>>> import numpy as np
>>> np.set_printoptions(precision=2, suppress=True, linewidth=200)
>>> def tidy(a):
...     return np.round(a, 2) + 0
... 
>>> rng = np.random.default_rng(8536)
>>> th = rng.uniform(0, 2 * np.pi, 16)
>>> Q, _ = np.linalg.qr(np.array([[0.0, 1.1], [0.4, -0.2], [-0.8, 1.0], [-0.8, -0.7]]))
>>> M = 3 * np.c_[np.cos(th), np.sin(th)] @ Q.T
>>> tidy(M)
array([[-1.88,  0.56, -2.14,  0.77],
       [-0.01,  1.  , -2.  , -2.  ],
       [ 1.95, -0.46,  1.98, -1.03],
       [-1.53, -0.5 ,  0.16,  2.53],
       [ 0.88,  0.81, -1.14, -2.5 ],
       [-1.97, -0.03, -1.02,  2.02],
       [-0.16, -0.98,  1.88,  2.12],
       [ 0.51,  0.91, -1.55, -2.34],
       [-0.14, -0.98,  1.89,  2.11],
       [ 1.99, -0.02,  1.12, -1.95],
       [ 1.4 , -0.86,  2.49,  0.33],
       [-1.78, -0.29, -0.4 ,  2.36],
       [ 1.29,  0.64, -0.57, -2.57],
       [ 1.56, -0.79,  2.44,  0.03],
       [-1.68, -0.39, -0.14,  2.45],
       [-0.58,  1.02, -2.35, -1.46]])
>>> tidy(np.trace(np.linalg.pinv(M) @ M))
np.float64(2.0)
>>> Ac = M - M.mean(axis=0)
>>> U, sigma, Vh = np.linalg.svd(Ac, full_matrices=False)
>>> tidy(sigma ** 2 / (sigma ** 2).sum())
array([0.58, 0.42, 0.  , 0.  ])
>>> np.abs(Vh[0]).argmax()
np.int64(3)
>>> Ac = M - M.mean(axis=0)
>>> vecs = np.linalg.svd(Ac)[2][:2]
>>> M2 = Ac - Ac @ vecs.T @ vecs
>>> np.linalg.norm(M2, axis=1).round(6).argmax()
np.int64(0)
>>> tidy(np.diag(vecs.T @ vecs))
array([0.45, 0.12, 0.7 , 0.73])
>>> dist = np.linalg.norm(M[:, None] - M[None], axis=-1)
>>> tidy(np.linalg.norm(M, axis=1))
array([3., 3., 3., 3., 3., 3., 3., 3., 3., 3., 3., 3., 3., 3., 3., 3.])
>>> tidy(np.linalg.norm(M - M.mean(axis=0), axis=1))
array([3.01, 3.07, 3.  , 2.94, 3.07, 2.97, 2.93, 3.07, 2.93, 3.03, 2.96, 2.96, 3.06, 2.97, 2.95, 3.06])
>>> dist[9].round(6).argsort(kind="stable")[:4]
array([ 9,  2, 12, 13])
>>> dist.shape
(16, 16)
>>> np.unravel_index(dist.round(6).argmax(), dist.shape)
(np.int64(5), np.int64(9))
>>> U, sigma, Vh = np.linalg.svd(M)
>>> tidy(sigma)
array([9.13, 7.79, 0.  , 0.  ])
>>> np.argmax(sigma[:-1] / (sigma[1:] + 1e-6)) + 1
np.int64(2)
>>> M2 = U[:, :2] @ np.diag(sigma[:2]) @ Vh[:2]
>>> np.linalg.matrix_rank(M, rtol=0.05)
np.int64(2)
>>> tidy(np.abs(M - M2).max())
np.float64(0.0)
>>> tidy(M2)
array([[-1.88,  0.56, -2.14,  0.77],
       [-0.01,  1.  , -2.  , -2.  ],
       [ 1.95, -0.46,  1.98, -1.03],
       [-1.53, -0.5 ,  0.16,  2.53],
       [ 0.88,  0.81, -1.14, -2.5 ],
       [-1.97, -0.03, -1.02,  2.02],
       [-0.16, -0.98,  1.88,  2.12],
       [ 0.51,  0.91, -1.55, -2.34],
       [-0.14, -0.98,  1.89,  2.11],
       [ 1.99, -0.02,  1.12, -1.95],
       [ 1.4 , -0.86,  2.49,  0.33],
       [-1.78, -0.29, -0.4 ,  2.36],
       [ 1.29,  0.64, -0.57, -2.57],
       [ 1.56, -0.79,  2.44,  0.03],
       [-1.68, -0.39, -0.14,  2.45],
       [-0.58,  1.02, -2.35, -1.46]])
>>> m1 = np.loadtxt("out5.csv", delimiter=",")
>>> m1
array([[ 5.,  4.,  3.],
       [ 7.,  6.,  6.],
       [ 8.,  7., 11.],
       [12., 10., 15.],
       [13., 14., 16.],
       [15., 15., 20.],
       [18., 20., 20.],
       [23., 22., 22.],
       [26., 24., 25.],
       [30., 29., 30.],
       [33., 30., 34.],
       [36., 31., 39.],
       [41., 34., 39.],
       [45., 35., 40.],
       [45., 38., 44.],
       [50., 42., 46.],
       [54., 42., 48.],
       [55., 47., 48.],
       [59., 49., 48.],
       [61., 50., 50.],
       [66., 53., 55.],
       [68., 58., 56.],
       [69., 59., 59.]])
>>> labels = rng.permutation(3)
>>> M2 = m1[:, labels] * rng.choice([-1, 1], 3)
>>> M2
array([[ -5.,  -3.,   4.],
       [ -7.,  -6.,   6.],
       [ -8., -11.,   7.],
       [-12., -15.,  10.],
       [-13., -16.,  14.],
       [-15., -20.,  15.],
       [-18., -20.,  20.],
       [-23., -22.,  22.],
       [-26., -25.,  24.],
       [-30., -30.,  29.],
       [-33., -34.,  30.],
       [-36., -39.,  31.],
       [-41., -39.,  34.],
       [-45., -40.,  35.],
       [-45., -44.,  38.],
       [-50., -46.,  42.],
       [-54., -48.,  42.],
       [-55., -48.,  47.],
       [-59., -48.,  49.],
       [-61., -50.,  50.],
       [-66., -55.,  53.],
       [-68., -56.,  58.],
       [-69., -59.,  59.]])
>>> U, _, Vh = np.linalg.svd(m1.T @ M2)
>>> tidy(np.linalg.lstsq(m1, M2)[0])
array([[-1.,  0.,  0.],
       [ 0.,  0.,  1.],
       [ 0., -1.,  0.]])
>>> labels
array([0, 2, 1])
>>> M2 = M + rng.integers(-2, 3, (16, 2)) @ rng.integers(-2, 3, (2, 4))
>>> tidy(M2)
array([[-3.88, -4.44,  1.86,  0.77],
       [-2.01,  2.  , -4.  ,  1.  ],
       [ 1.95,  3.54, -2.02,  0.97],
       [-5.53, -4.5 ,  2.16,  5.53],
       [-1.12,  1.81, -3.14,  0.5 ],
       [-5.97, -0.03, -3.02,  7.02],
       [ 3.84,  5.02, -2.12,  0.12],
       [ 0.51,  4.91, -5.55, -0.34],
       [ 3.86,  3.02, -0.11, -0.89],
       [ 3.99,  2.98, -0.88, -2.95],
       [-2.6 , -2.86,  2.49,  4.33],
       [-1.78,  1.71, -2.4 ,  3.36],
       [ 1.29,  4.64, -4.57, -0.57],
       [ 5.56, -2.79,  6.44, -5.97],
       [-3.68, -1.39, -0.14,  4.45],
       [-2.58,  2.02, -4.35,  1.54]])
>>> tidy(np.linalg.svd(M2 - M, compute_uv=False))
array([17.3 , 16.09,  0.  ,  0.  ])
>>> J = np.minimum.outer(np.arange(1, 6), np.arange(1, 6)) * -2
>>> J
array([[ -2,  -2,  -2,  -2,  -2],
       [ -2,  -4,  -4,  -4,  -4],
       [ -2,  -4,  -6,  -6,  -6],
       [ -2,  -4,  -6,  -8,  -8],
       [ -2,  -4,  -6,  -8, -10]])
>>> # equal to its transpose
>>> evals, vecs = np.linalg.eigh(J)
>>> vec = np.array([2, 1, 2, 2, 1])
>>> tidy(vecs * np.abs(evals) @ vecs.T)
array([[ 2.,  2.,  2.,  2.,  2.],
       [ 2.,  4.,  4.,  4.,  4.],
       [ 2.,  4.,  6.,  6.,  6.],
       [ 2.,  4.,  6.,  8.,  8.],
       [ 2.,  4.,  6.,  8., 10.]])
>>> tidy(np.linalg.eigvalsh(J[1:, 1:]))
array([-24.01,  -2.48,  -0.93,  -0.58])
>>> evals, vecs = np.linalg.eig(J)
>>> tidy(np.prod(evals))
np.float64(-32.0)
>>> tidy(J @ vecs[:, 0] - evals[0] * vecs[:, 0])
array([0., 0., 0., 0., 0.])
>>> tidy(np.sort(np.linalg.eigvals(J @ J)))
array([  0.29,   0.5 ,   1.36,   8.39, 609.45])
>>> tidy(np.sort(np.linalg.eigvals(J.T)))
array([-24.69,  -2.9 ,  -1.17,  -0.71,  -0.54])
>>> assert J == J.T
Traceback (most recent call last):
  File "<python-input-54>", line 1, in <module>
    assert J == J.T
           ^^^^^^^^
ValueError: The truth value of an array with more than one element is ambiguous. Use a.any() or a.all()
>>> (J + J.T) / 2
array([[ -2.,  -2.,  -2.,  -2.,  -2.],
       [ -2.,  -4.,  -4.,  -4.,  -4.],
       [ -2.,  -4.,  -6.,  -6.,  -6.],
       [ -2.,  -4.,  -6.,  -8.,  -8.],
       [ -2.,  -4.,  -6.,  -8., -10.]])
>>> np.allclose(J @ J.T, J.T @ J)
True
>>> J.inv()
Traceback (most recent call last):
  File "<python-input-57>", line 1, in <module>
    J.inv()
    ^^^^^
AttributeError: 'numpy.ndarray' object has no attribute 'inv'
>>> np.linalg.matrix_power(J, 3)
array([[ -440,  -840, -1168, -1400, -1520],
       [ -840, -1608, -2240, -2688, -2920],
       [-1168, -2240, -3128, -3760, -4088],
       [-1400, -2688, -3760, -4528, -4928],
       [-1520, -2920, -4088, -4928, -5368]])
